$ ipython --no-banner

In [1]: import numpy as np

In [2]: import numpy.linalg as la

In [3]: np.set_printoptions(precision=1, suppress=True, linewidth=100, legacy="1.25")

In [4]: rnd = lambda a: np.round(a, 1) + 0

In [5]: X = np.load("m.npy")

In [6]: X
Out[6]: 
array([[2, 1, 1],
       [1, 2, 1],
       [1, 1, 2]])

In [7]: X @ (-1.0) ** np.arange(3)
Out[7]: array([2., 0., 2.])

In [8]: X @ np.ones(3)
Out[8]: array([4., 4., 4.])

In [9]: print(np.sort(np.abs(np.fft.fft(X[0]))), rnd(np.sort(la.svd(X, compute_uv=False))))
[1. 1. 4.] [1. 1. 4.]

In [10]: (X @ X)[0]
Out[10]: array([6, 5, 5])

In [11]: data = np.array([[0, -1, 2], [0, 0, -2], [0, 0, 0]])

In [12]: # triangular: eigenvalues sit on the diagonal

In [13]: np.einsum("ii->", data)
Out[13]: 0

In [14]: rnd(la.det(data.T))
Out[14]: 0.0

In [15]: rnd(la.eigvals(data))
Out[15]: array([0., 0., 0.])

In [16]: rnd(la.det(2 * data)), rnd(la.det(data))
Out[16]: (0.0, 0.0)

In [17]: J = np.array([[1, -1], [1, 0], [1, 1]])

In [18]: x = np.array([1, 2])

In [19]: y = J @ x

In [20]: rnd(la.pinv(J) @ J)
Out[20]: 
array([[1., 0.],
       [0., 1.]])

In [21]: print(rnd(la.solve(J.T @ J, J.T @ y)))
[1. 2.]

In [22]: rng = np.random.default_rng(91)

In [23]: y = y + 0.3 * rng.normal(size=3)

In [24]: rnd(y)
Out[24]: array([-1. ,  1.2,  2.6])

In [25]: c, *_ = la.lstsq(J, y)

In [26]: [round(float(la.norm(la.solve(J.T @ J + lam * np.eye(2), J.T @ y))), 2) for lam in (0, 1, 10, 100)]
Out[26]: [2.02, 1.39, 0.37, 0.04]

In [27]: rnd(la.norm(y - J @ c))
Out[27]: 0.3

In [28]: rnd(J.T @ (y - J @ c))
Out[28]: array([0., 0.])

In [29]: q = J.astype(float).copy()

In [30]: for j in range(2):
    ...:     q[:, j] -= q[:, :j] @ (q[:, :j].T @ q[:, j])
    ...:     q[:, j] /= la.norm(q[:, j])
    ...: 

In [31]: rnd(q.T @ q)
Out[31]: 
array([[1., 0.],
       [0., 1.]])

In [32]: rnd(q)
Out[32]: 
array([[ 0.6, -0.7],
       [ 0.6,  0. ],
       [ 0.6,  0.7]])

In [33]: rnd(q.T @ J)
Out[33]: 
array([[1.7, 0. ],
       [0. , 1.4]])

In [34]: A = np.cumsum(np.array([[5, -5, -1],
    ...:     [3, 0, -1],
    ...:     [-2, 5, -5],
    ...:     [5, 2, 5],
    ...:     [-3, 2, 1],
    ...:     [-3, 3, 1],
    ...:     [-3, 5, 2],
    ...:     [5, -3, -1],
    ...:     [-2, -1, -2],
    ...:     [4, -3, 1],
    ...:     [1, 5, -5],
    ...:     [-5, -3, 5],
    ...:     [-3, -3, 4],
    ...:     [-4, 0, 0],
    ...:     [4, 0, -2],
    ...:     [-4, 3, -4],
    ...:     [-3, 5, 2],
    ...:     [0, 3, 3],
    ...:     [5, 1, 4],
    ...:     [-3, 4, 1],
    ...:     [5, 4, 4],
    ...:     [4, 0, 3],
    ...:     [3, 2, 5],
    ...:     [-3, -5, 2],
    ...:     [4, 3, 5],
    ...:     [1, -2, 1],
    ...:     [-5, 5, 0]]), axis=0)

In [35]: A
Out[35]: 
array([[ 5, -5, -1],
       [ 8, -5, -2],
       [ 6,  0, -7],
       [11,  2, -2],
       [ 8,  4, -1],
       [ 5,  7,  0],
       [ 2, 12,  2],
       [ 7,  9,  1],
       [ 5,  8, -1],
       [ 9,  5,  0],
       [10, 10, -5],
       [ 5,  7,  0],
       [ 2,  4,  4],
       [-2,  4,  4],
       [ 2,  4,  2],
       [-2,  7, -2],
       [-5, 12,  0],
       [-5, 15,  3],
       [ 0, 16,  7],
       [-3, 20,  8],
       [ 2, 24, 12],
       [ 6, 24, 15],
       [ 9, 26, 20],
       [ 6, 21, 22],
       [10, 24, 27],
       [11, 22, 28],
       [ 6, 27, 28]])

In [36]: w1 = np.array([[1, 0, 5, 5, 5], [2, 2, 5, 3, 5], [5, 5, 0, 2, 4]])

In [37]: c = np.array([-1, -6, 7, -6, -9])

In [38]: act = np.maximum(A @ w1 + c, 0)

In [39]: (act > 0).astype(int)
Out[39]: 
array([[0, 0, 1, 1, 0],
       [0, 0, 1, 1, 0],
       [0, 0, 1, 1, 0],
       [1, 0, 1, 1, 1],
       [1, 0, 1, 1, 1],
       [1, 1, 1, 1, 1],
       [1, 1, 1, 1, 1],
       [1, 1, 1, 1, 1],
       [1, 1, 1, 1, 1],
       [1, 1, 1, 1, 1],
       [1, 0, 1, 1, 1],
       [1, 1, 1, 1, 1],
       [1, 1, 1, 1, 1],
       [1, 1, 1, 1, 1],
       [1, 1, 1, 1, 1],
       [1, 0, 1, 1, 1],
       [1, 1, 1, 1, 1],
       [1, 1, 1, 1, 1],
       [1, 1, 1, 1, 1],
       [1, 1, 1, 1, 1],
       [1, 1, 1, 1, 1],
       [1, 1, 1, 1, 1],
       [1, 1, 1, 1, 1],
       [1, 1, 1, 1, 1],
       [1, 1, 1, 1, 1],
       [1, 1, 1, 1, 1],
       [1, 1, 1, 1, 1]])

In [40]: C = np.array([[4, 9, -3], [7, 0, -5], [-9, -8, 3], [9, 8, 4], [-6, -2, -3]])

In [41]: (act @ C).round(6).argmax(axis=1)
Out[41]: array([2, 2, 2, 2, 2, 2, 2, 2, 2, 2, 2, 2, 1, 1, 2, 2, 2, 1, 1, 1, 1, 1, 1, 1, 1, 1, 1])

In [42]: print(w1 @ C)
[[-26  -1  17]
 [-26  -8  -4]
 [ 49  53 -44]]
